% python3 -q
>>> import numpy as np
>>> from numpy import linalg as LA
>>> np.set_printoptions(suppress=True, linewidth=160)
>>> def rnd(a):
...     return np.round(a, 2) + 0
... 
>>> mat = np.load("block8.npy")
>>> mat
array([[ 0, -1,  0,  0],
       [ 0,  2,  0,  0],
       [ 0,  0,  0,  0]])
>>> r = LA.matrix_rank(mat)
>>> r
np.int64(1)
>>> null = LA.svd(mat)[2][r:].T
>>> null.shape
(4, 3)
>>> [int(LA.matrix_rank(np.delete(mat, i, axis=0))) for i in range(3)]
[1, 1, 1]
>>> [int(LA.matrix_rank(mat[:, :j + 1])) for j in range(4)]
[0, 1, 1, 1]
>>> LA.matrix_rank(mat.T @ mat), LA.matrix_rank(mat @ mat.T)
(np.int64(1), np.int64(1))
>>> np.argsort(-LA.norm(mat, axis=0).round(6), kind="stable")[:3]
array([1, 0, 2])
>>> LA.matrix_rank(mat, rtol=0.1)
np.int64(1)
>>> Uu, sig, vt = LA.svd(mat, full_matrices=False)
>>> rnd(np.sqrt((sig ** 2).sum())), rnd(LA.norm(mat))
(np.float64(2.24), np.float64(2.24))
>>> np.abs(vt[0])
array([0., 1., 0., 0.])
>>> (sig > 1e-8).sum()
np.int64(1)
>>> np.cumsum(sig ** 2) / np.sum(sig ** 2)
array([1., 1., 1.])
>>> np.allclose(Uu * sig @ vt, mat)
True
>>> Uu.shape, sig.shape, vt.shape
((3, 3), (3,), (3, 4))
>>> sig / sig[0]
array([1., 0., 0.])
>>> rnd(LA.norm(mat[0] - mat[2]))
np.float64(1.0)
>>> rnd(LA.norm(mat, 1)), rnd(LA.norm(mat, np.inf))
(np.float64(3.0), np.float64(2.0))
>>> rnd(LA.norm(mat) ** 2 / LA.norm(mat, 2) ** 2)
np.float64(1.0)
>>> rnd(LA.norm(mat, "nuc"))
np.float64(2.24)
>>> rnd(LA.norm(mat, axis=1))
array([1., 2., 0.])
>>> LA.norm(mat, axis=1).argmax()
np.int64(1)
>>> rnd(LA.norm(mat, axis=0))
array([0.  , 2.24, 0.  , 0.  ])
>>> rnd(LA.norm(mat, 2))
np.float64(2.24)
>>> Uu, sig, vt = LA.svd(mat)
>>> V = vt[:(sig > 1e-8).sum()]
>>> rng = np.random.default_rng(66887)
>>> x = mat[2] + 4 * mat[1] + rng.integers(2) * np.eye(4)[2]
>>> x
array([0., 8., 0., 0.])
>>> V.T @ V
array([[0., 0., 0., 0.],
       [0., 1., 0., 0.],
       [0., 0., 0., 0.],
       [0., 0., 0., 0.]])
>>> LA.matrix_rank(np.vstack([mat, x]))
np.int64(1)
>>> np.diag(V.T @ V)
array([0., 1., 0., 0.])
>>> np.allclose(V.T @ V @ x, x)
True
>>> rnd(LA.norm(x - V.T @ V @ x))
np.float64(0.0)
>>> J = np.loadtxt("dump.csv", delimiter=",")
>>> J
array([[-3.,  1.,  0.,  0.,  0.,  0.],
       [ 0., -3.,  1.,  0.,  0.,  0.],
       [ 0.,  0., -3.,  1.,  0.,  0.],
       [ 0.,  0.,  0., -3.,  1.,  0.],
       [ 0.,  0.,  0.,  0., -3.,  1.],
       [ 0.,  0.,  0.,  0.,  0., -3.]])
>>> B = J / np.sqrt((J ** 2).mean(axis=1, keepdims=True))
>>> LA.matrix_rank(J - J.mean(axis=1, keepdims=True))
np.int64(5)
>>> rnd(J - J.mean(axis=1, keepdims=True))
array([[-2.67,  1.33,  0.33,  0.33,  0.33,  0.33],
       [ 0.33, -2.67,  1.33,  0.33,  0.33,  0.33],
       [ 0.33,  0.33, -2.67,  1.33,  0.33,  0.33],
       [ 0.33,  0.33,  0.33, -2.67,  1.33,  0.33],
       [ 0.33,  0.33,  0.33,  0.33, -2.67,  1.33],
       [ 0.5 ,  0.5 ,  0.5 ,  0.5 ,  0.5 , -2.5 ]])
>>> rnd(B[5])
array([ 0.  ,  0.  ,  0.  ,  0.  ,  0.  , -2.45])
>>> LA.matrix_rank(B) == LA.matrix_rank(J)
np.True_
>>> B = J / LA.norm(J, axis=1, keepdims=True)
>>> cov = B @ B.T
>>> np.argwhere(np.triu(np.abs(cov) > 0.95, 1))
array([], shape=(0, 2), dtype=int64)
>>> rnd(cov[2])
array([ 0. , -0.3,  1. , -0.3,  0. ,  0. ])
>>> x = np.array([3, 3, 3, 3, 1, 2])
>>> rhs = J @ x
>>> rhs
array([-6., -6., -6., -8., -1., -6.])
>>> rnd(LA.solve(J, rhs + J[:, 0]))
array([4., 3., 3., 3., 1., 2.])
>>> rnd(LA.solve(J, J[:, 2]))
array([0., 0., 1., 0., 0., 0.])
>>> rnd(LA.solve(J.T, J[2]))
array([0., 0., 1., 0., 0., 0.])
>>> rnd(LA.solve(J, -3 * rhs))
array([-9., -9., -9., -9., -3., -6.])
>>> J @ J
array([[ 9., -6.,  1.,  0.,  0.,  0.],
       [ 0.,  9., -6.,  1.,  0.,  0.],
       [ 0.,  0.,  9., -6.,  1.,  0.],
       [ 0.,  0.,  0.,  9., -6.,  1.],
       [ 0.,  0.,  0.,  0.,  9., -6.],
       [ 0.,  0.,  0.,  0.,  0.,  9.]])
>>> LA.matrix_rank(J - J[0, 0] * np.eye(6))
np.int64(5)
>>> [int(LA.matrix_rank(LA.matrix_power(J, p))) for p in range(1, 7)]
[6, 6, 6, 6, 6, 6]
>>> np.prod(np.diag(J)), rnd(LA.det(J))
(np.float64(729.0), np.float64(729.0))
>>> lab = rng.permutation(6)
>>> lab
array([5, 1, 4, 2, 3, 0])
>>> B = J[lab][:, lab]
>>> rnd(np.sort(np.abs(LA.eigvals(B))))
array([3., 3., 3., 3., 3., 3.])
>>> B
array([[-3.,  0.,  0.,  0.,  0.,  0.],
       [ 0., -3.,  0.,  1.,  0.,  0.],
       [ 1.,  0., -3.,  0.,  0.,  0.],
       [ 0.,  0.,  0., -3.,  1.,  0.],
       [ 0.,  0.,  1.,  0., -3.,  0.],
       [ 0.,  1.,  0.,  0.,  0., -3.]])
>>> W0 = np.eye(4, dtype=int)[rng.permutation(4)]
>>> W0
array([[0, 0, 0, 1],
       [0, 1, 0, 0],
       [0, 0, 1, 0],
       [1, 0, 0, 0]])
>>> u, g = W0[3], W0[1]
>>> u @ g
np.int64(0)
>>> p = (u @ g) / (u @ u) * u
>>> (g - p) @ u
np.float64(0.0)
>>> p
array([0., 0., 0., 0.])
>>> u = np.array([-1, 0, 2, -1])
>>> B = W0 + np.outer(u, np.eye(4)[1])
>>> LA.matrix_rank(LA.inv(B) - LA.inv(W0), tol=1e-8)
np.int64(1)
>>> B
array([[ 0., -1.,  0.,  1.],
       [ 0.,  1.,  0.,  0.],
       [ 0.,  2.,  1.,  0.],
       [ 1., -1.,  0.,  0.]])
>>> def softmax(z):
...     e = np.exp(z - z.max(axis=-1, keepdims=True))
...     return e / e.sum(axis=-1, keepdims=True)
... 
>>> rnd(softmax(10 * B[2]))
array([0., 1., 0., 0.])
>>> rnd(softmax(B[2]))
array([0.08, 0.61, 0.22, 0.08])
>>> S = B @ B.T / np.sqrt(4)
>>> rnd(softmax(S))
array([[0.51, 0.11, 0.07, 0.31],
       [0.11, 0.3 , 0.49, 0.11],
       [0.02, 0.17, 0.78, 0.02],
       [0.31, 0.11, 0.07, 0.51]])
>>> softmax(S).round(6).argmax(axis=1)
array([0, 2, 2, 3])
>>> m1 = np.load("out1.npy")
>>> m1
array([[0, 2, 0, 2],
       [1, 1, 1, 1],
       [0, 2, 0, 2],
       [1, 1, 1, 1]])
>>> r = LA.matrix_rank(m1)
>>> r
np.int64(2)
>>> null = LA.svd(m1)[2][r:].T
>>> rnd(null @ null.T)
array([[ 0.5,  0. , -0.5,  0. ],
       [ 0. ,  0.5,  0. , -0.5],
       [-0.5,  0. ,  0.5,  0. ],
       [ 0. , -0.5,  0. ,  0.5]])
>>> [int(LA.matrix_rank(m1[:i])) for i in range(1, len(m1) + 1)]
[1, 2, 2, 2]
>>> np.allclose(m1 @ null, 0)
True
>>> [int(LA.matrix_rank(m1[:, :j + 1])) for j in range(4)]
[1, 2, 2, 2]
>>> LA.matrix_rank(m1.T @ m1), LA.matrix_rank(m1 @ m1.T)
(np.int64(2), np.int64(2))
>>> rnd(m1 @ null)
array([[0., 0.],
       [0., 0.],
       [0., 0.],
       [0., 0.]])
>>> LA.matrix_rank(m1, rtol=0.1)
np.int64(2)
>>> LA.cond(m1) > 100
np.True_
>>> rnd(np.sort(np.abs(LA.eigvals(m1))))
array([0., 0., 2., 4.])
>>> rnd(LA.det(m1))
np.float64(0.0)
>>> m1 @ m1
array([[4, 4, 4, 4],
       [2, 6, 2, 6],
       [4, 4, 4, 4],
       [2, 6, 2, 6]])
>>> rnd(np.abs(LA.eigvals(m1)).max())
np.float64(4.0)
>>> (m1 - m1.T) / 2
array([[ 0. ,  0.5,  0. ,  0.5],
       [-0.5,  0. , -0.5,  0. ],
       [ 0. ,  0.5,  0. ,  0.5],
       [-0.5,  0. , -0.5,  0. ]])
>>> np.trace(m1)
np.int64(2)
>>> feats = np.loadtxt("run0.csv", delimiter=",")
>>> feats
array([[ 0.85, -1.38, -2.72,  1.39],
       [-2.05, -2.09, -1.91,  0.05],
       [ 1.19,  0.11, -2.22, -1.29],
       [ 4.91,  1.18, -2.35, -0.05],
       [ 0.21,  1.62, -0.62,  0.23],
       [-2.2 ,  0.32, -1.1 ,  0.87],
       [ 2.03, -1.64, -1.19,  1.07],
       [-0.57, -1.1 ,  2.01, -0.6 ],
       [-0.9 ,  1.32,  0.51,  0.78],
       [ 0.64,  0.12,  3.65, -0.09],
       [-1.54,  1.27,  1.02,  1.27],
       [-0.09, -0.03,  1.9 , -0.2 ],
       [ 6.72,  1.13,  1.07, -0.41],
       [ 3.6 , -0.77, -0.04, -0.83],
       [ 1.44,  1.8 ,  0.1 ,  0.36],
       [ 1.52,  0.22, -2.97, -0.38],
       [ 1.29, -0.09, -0.59,  0.77],
       [-1.56, -0.41, -2.6 ,  0.54],
       [ 1.78, -0.23,  2.91, -1.79],
       [-2.21,  0.7 ,  1.51,  0.15],
       [-2.54,  1.86,  1.73, -0.71],
       [-1.64,  1.12, -4.92,  1.08],
       [ 0.66, -2.8 ,  1.43, -0.62],
       [-3.73,  1.3 ,  7.12, -0.57],
       [ 2.51, -3.61,  3.05, -0.42],
       [ 0.54, -0.71, -3.37,  0.86],
       [-2.63, -2.74, -3.01,  0.18],
       [-0.4 ,  2.39, -3.13,  0.07],
       [ 0.64,  1.58,  0.92, -0.63]])
>>> B = feats / LA.norm(feats, axis=1, keepdims=True)
>>> cov = B @ B.T
>>> (cov - 2 * np.eye(29)).round(6).argmax(axis=1)
array([25, 26, 15, 16, 27, 17, 16, 11, 10, 11,  8,  9, 13, 12,  4,  2,  6, 21,  9, 20, 19, 17, 24, 11, 22,  0,  1, 21, 14])
